$ python -q
>>> import numpy as np
>>> np.set_printoptions(precision=2, suppress=True, linewidth=100)
>>> mat = np.load("arr.npy")
>>> print(mat)
[[-3.51 -0.51 -4.35]
 [ 5.49  8.49  7.65]
 [ 3.35  6.35  4.8 ]
 [ 2.14  5.14  3.18]
 [-1.07  1.93 -1.09]
 [-0.43  2.57 -0.24]
 [-3.59 -0.59 -4.45]
 [ 2.98  5.98  4.31]
 [ 2.78  5.78  4.04]
 [ 2.11  5.11  3.15]
 [ 0.68  3.68  1.24]
 [ 0.75  3.75  1.33]
 [-2.5   0.5  -3.  ]
 [-3.93 -0.93 -4.91]
 [-4.67 -1.67 -5.89]
 [ 0.99  3.99  1.65]
 [-0.77  2.23 -0.69]
 [ 0.66  3.66  1.22]
 [ 0.33  3.33  0.78]
 [ 1.24  4.24  1.99]
 [-2.05  0.95 -2.39]
 [ 4.27  7.27  6.02]
 [10.05 13.05 13.74]]
>>> print([round(float(x), 2) for x in np.linalg.svd(mat, compute_uv=False)[:3]])
[34.74, 10.47, 0.0]
>>> C = np.sign(np.array([[3, -2, 2], [1, -2, -1], [3, 3, -2]]))
>>> A2 = (np.tril(C, -1) + np.eye(3)) @ (np.triu(C, 1) + np.eye(3))
>>> w = np.array([0, 1, 4])
>>> feats = np.rint(A2 * w @ np.linalg.inv(A2)) + 0
>>> print(feats)
[[ 1. -4.  3.]
 [ 0.  0.  0.]
 [ 0. -4.  4.]]
>>> rank = np.linalg.matrix_rank(feats)
>>> print(rank)
2
>>> null = np.linalg.svd(feats)[2][rank:].T
>>> print(np.allclose(feats @ null, 0))
True
>>> print(null.shape)
(3, 1)
>>> left, sigma, Vt = np.linalg.svd(feats)
>>> V = Vt[:(sigma > 1e-8).sum()]
>>> rng = np.random.default_rng(44772)
>>> x0 = feats[0] + 2 * feats[2] + rng.integers(2) * np.eye(3)[0]
>>> print(x0)
[  1. -12.  11.]
>>> print(V.T @ V)
[[ 0.67 -0.33 -0.33]
 [-0.33  0.67 -0.33]
 [-0.33 -0.33  0.67]]
>>> print(np.round(np.linalg.norm(x0 - V.T @ V @ x0), 2))
0.0
>>> hat = np.triu(np.array([[3, 3, 2], [0, -2, 0], [1, -1, 1]]), 1) + np.eye(3)
>>> A2 = hat @ feats @ np.linalg.inv(hat)
>>> print(A2)
[[  1. -15.   9.]
 [  0.   0.   0.]
 [  0.  -4.   4.]]
>>> left, sigma, Vt = np.linalg.svd(A2)
>>> V = Vt[:(sigma > 1e-8).sum()]
>>> x0 = A2[1] + 4 * A2[0] + rng.integers(2) * np.eye(3)[2]
>>> print(x0)
[  4. -60.  36.]
>>> print(round(float(np.linalg.norm(x0 - V.T @ V @ x0)), 2))
0.0
>>> print(np.allclose(V.T @ V @ x0, x0))
True
>>> left, sigma, Vt = np.linalg.svd(feats, full_matrices=False)
>>> print(np.round(Vt @ Vt.T, 2) + 0)
[[1. 0. 0.]
 [0. 1. 0.]
 [0. 0. 1.]]
>>> print(np.allclose(left * sigma @ Vt, feats))
True
>>> print(np.abs(left[:, 0]).round(6).argmax())
2
>>> print((sigma > 1e-8).sum())
2
>>> M = np.loadtxt("dump.csv", delimiter=",")
>>> print(M)
[[-1.  1.  1. -2.]
 [-1. -1. -2.  0.]
 [-2. -2. -1.  2.]
 [-2. -2. -1.  1.]]
>>> t = np.radians(36)
>>> r_ = np.eye(4)
>>> r_[3, 3] = r_[2, 2] = np.cos(t)
>>> r_[3, 2], r_[2, 3] = -np.sin(t), np.sin(t)
>>> print(r_)
[[ 1.    0.    0.    0.  ]
 [ 0.    1.    0.    0.  ]
 [ 0.    0.    0.81  0.59]
 [ 0.    0.   -0.59  0.81]]
>>> A2 = M @ r_.T
>>> print(np.round(np.linalg.det(r_), 2), np.round(np.trace(r_), 2))
1.0 3.62
>>> print(A2)
[[-1.    1.   -0.37 -2.21]
 [-1.   -1.   -1.62  1.18]
 [-2.   -2.    0.37  2.21]
 [-2.   -2.   -0.22  1.4 ]]
>>> def softmax(z):
...     e = np.exp(z - z.max(axis=-1, keepdims=True))
...     return e / e.sum(axis=-1, keepdims=True)
... 
>>> print(np.round(softmax(10 * M[2]), 2) + 0)
[0. 0. 0. 1.]
>>> print(softmax(M[2] + -1))
[0.02 0.02 0.05 0.92]
>>> print(softmax(M).sum(axis=1))
[1. 1. 1. 1.]
>>> att = M @ M.T / np.sqrt(4)
>>> print(softmax(att).round(6).argmax(axis=1))
[0 1 2 2]
>>> print(np.round(softmax(att), 2) + 0)
[[0.98 0.01 0.   0.01]
 [0.01 0.33 0.33 0.33]
 [0.   0.02 0.72 0.26]
 [0.   0.05 0.59 0.36]]
>>> C = np.array([[0.8, -0.2, -0.4, -1.1], [0.1, 0.4, 1.9, 1.1]])
>>> J = np.array([[2, 1],
...     [0, -2],
...     [-2, 3],
...     [2, 3],
...     [-2, 0],
...     [-1, 2],
...     [2, -1],
...     [-2, 1],
...     [2, -3],
...     [0, -2],
...     [-2, -2],
...     [2, 1],
...     [-3, 1],
...     [2, 3],
...     [3, 0],
...     [2, -2],
...     [0, -2]]) @ C + 0.1 * rng.normal(size=(17, 4))
>>> print(J)
[[ 1.83  0.07  1.12 -1.01]
 [-0.13 -0.71 -3.72 -2.  ]
 [-1.3   1.55  6.61  5.4 ]
 [ 1.87  0.93  4.8   1.27]
 [-1.66  0.52  0.72  2.02]
 [-0.62  1.    4.4   3.46]
 [ 1.46 -0.72 -2.5  -3.31]
 [-1.58  0.88  2.84  3.15]
 [ 1.29 -1.72 -6.43 -5.4 ]
 [-0.14 -0.83 -3.79 -2.1 ]
 [-1.79 -0.19 -3.   -0.14]
 [ 1.69 -0.06  1.11 -1.15]
 [-2.3   0.81  3.06  4.51]
 [ 1.94  0.73  4.89  1.1 ]
 [ 2.43 -0.61 -1.1  -3.24]
 [ 1.34 -1.29 -4.72 -4.46]
 [-0.26 -0.86 -3.83 -2.3 ]]
>>> gram = np.cov(J, rowvar=False)
>>> print(gram)
[[ 2.5  -0.57 -0.96 -3.15]
 [-0.57  0.87  3.58  2.86]
 [-0.96  3.58 15.84 11.04]
 [-3.15  2.86 11.04 10.24]]
>>> print(np.linalg.eigvalsh(gram)[::-1])
[25.61  3.81  0.01  0.01]
>>> z = rng.permutation(4)
>>> A2 = J[:, z] * rng.choice([-1, 1], 4)
>>> print(A2)
[[ 1.01  1.12 -1.83  0.07]
 [ 2.   -3.72  0.13 -0.71]
 [-5.4   6.61  1.3   1.55]
 [-1.27  4.8  -1.87  0.93]
 [-2.02  0.72  1.66  0.52]
 [-3.46  4.4   0.62  1.  ]
 [ 3.31 -2.5  -1.46 -0.72]
 [-3.15  2.84  1.58  0.88]
 [ 5.4  -6.43 -1.29 -1.72]
 [ 2.1  -3.79  0.14 -0.83]
 [ 0.14 -3.    1.79 -0.19]
 [ 1.15  1.11 -1.69 -0.06]
 [-4.51  3.06  2.3   0.81]
 [-1.1   4.89 -1.94  0.73]
 [ 3.24 -1.1  -2.43 -0.61]
 [ 4.46 -4.72 -1.34 -1.29]
 [ 2.3  -3.83  0.26 -0.86]]
>>> left, _, Vt = np.linalg.svd(J.T @ A2)
>>> print(np.round(left @ Vt, 2) + 0)
[[ 0.  0. -1.  0.]
 [ 0.  0.  0.  1.]
 [ 0.  1.  0.  0.]
 [-1.  0.  0.  0.]]
>>> print(z)
[3 2 0 1]
>>> A = np.load("w.npy")
>>> print(A)
[[-1.5 -1.1 -0.7  0.4]
 [ 0.5 -0.6  0.6 -1. ]
 [-1.6  1.2  0.3 -0.6]
 [-0.2 -0.4  2.  -0.3]]
>>> print(np.round(np.linalg.norm(A) ** 2 / np.linalg.norm(A, 2) ** 2, 2))
2.51
>>> print(np.round(np.linalg.norm(A, "nuc"), 2))
7.34
>>> print(A[2] @ A[1])
-0.74
>>> print(round(float(np.linalg.norm(A[2] - A[1])), 2))
2.81
>>> print(round(np.linalg.norm(A, 2), 2))
2.43
>>> f = np.array([5, -2, 1, -5])
>>> A2 = A + np.outer(f, np.eye(4)[3])
>>> print(A2)
[[-1.5 -1.1 -0.7  5.4]
 [ 0.5 -0.6  0.6 -3. ]
 [-1.6  1.2  0.3  0.4]
 [-0.2 -0.4  2.  -5.3]]
>>> print(np.linalg.matrix_rank(A2 - A))
1
>>> print(round(np.linalg.det(A2) / np.linalg.det(A), 2), np.round(1 + np.linalg.solve(A, f)[3], 2))
0.91 0.91
>>> print(np.linalg.matrix_rank(np.linalg.inv(A2) - np.linalg.inv(A), tol=1e-8))
1
>>> x0 = np.array([0, -2, -1, -1])
>>> y = A @ x0
>>> c, lr = np.zeros(4), 1 / np.linalg.norm(A, 2) ** 2
>>> for i in range(30):
...     c -= lr * A.T @ (A @ c - y)
...     if i % 5 == 0: print(i, round(np.linalg.norm(A @ c - y), 2))
... 
0 1.89
5 0.6
10 0.27
15 0.13
20 0.06
25 0.03
>>> print(c.round(2) + 0)
[ 0.   -2.   -0.99 -0.99]
>>> print(np.round(np.linalg.cond(A), 2))
2.64
>>> m1 = np.array([[4, 0, 0], [3, 0, 0], [0, 2, 4]])
>>> print(m1 @ m1)
[[16  0  0]
 [12  0  0]
 [ 6  8 16]]
>>> print(np.linalg.matrix_power(m1 - np.diag(np.diag(m1)), 3))
[[0 0 0]
 [0 0 0]
 [0 0 0]]
>>> print(np.unique(m1.round(6), axis=0).shape)
(3, 3)
>>> print(np.allclose(m1[:-1].T @ np.linalg.lstsq(m1[:-1].T, m1[-1])[0], m1[-1]))
False
>>> print(m1 @ np.linalg.pinv(m1) @ m1)
[[4. 0. 0.]
 [3. 0. 0.]
 [0. 2. 4.]]
>>> print(round(float(np.trace(np.linalg.pinv(m1) @ m1)), 2))
2.0
>>> print(np.linalg.lstsq(m1[:-1].T, m1[-1])[2])
1
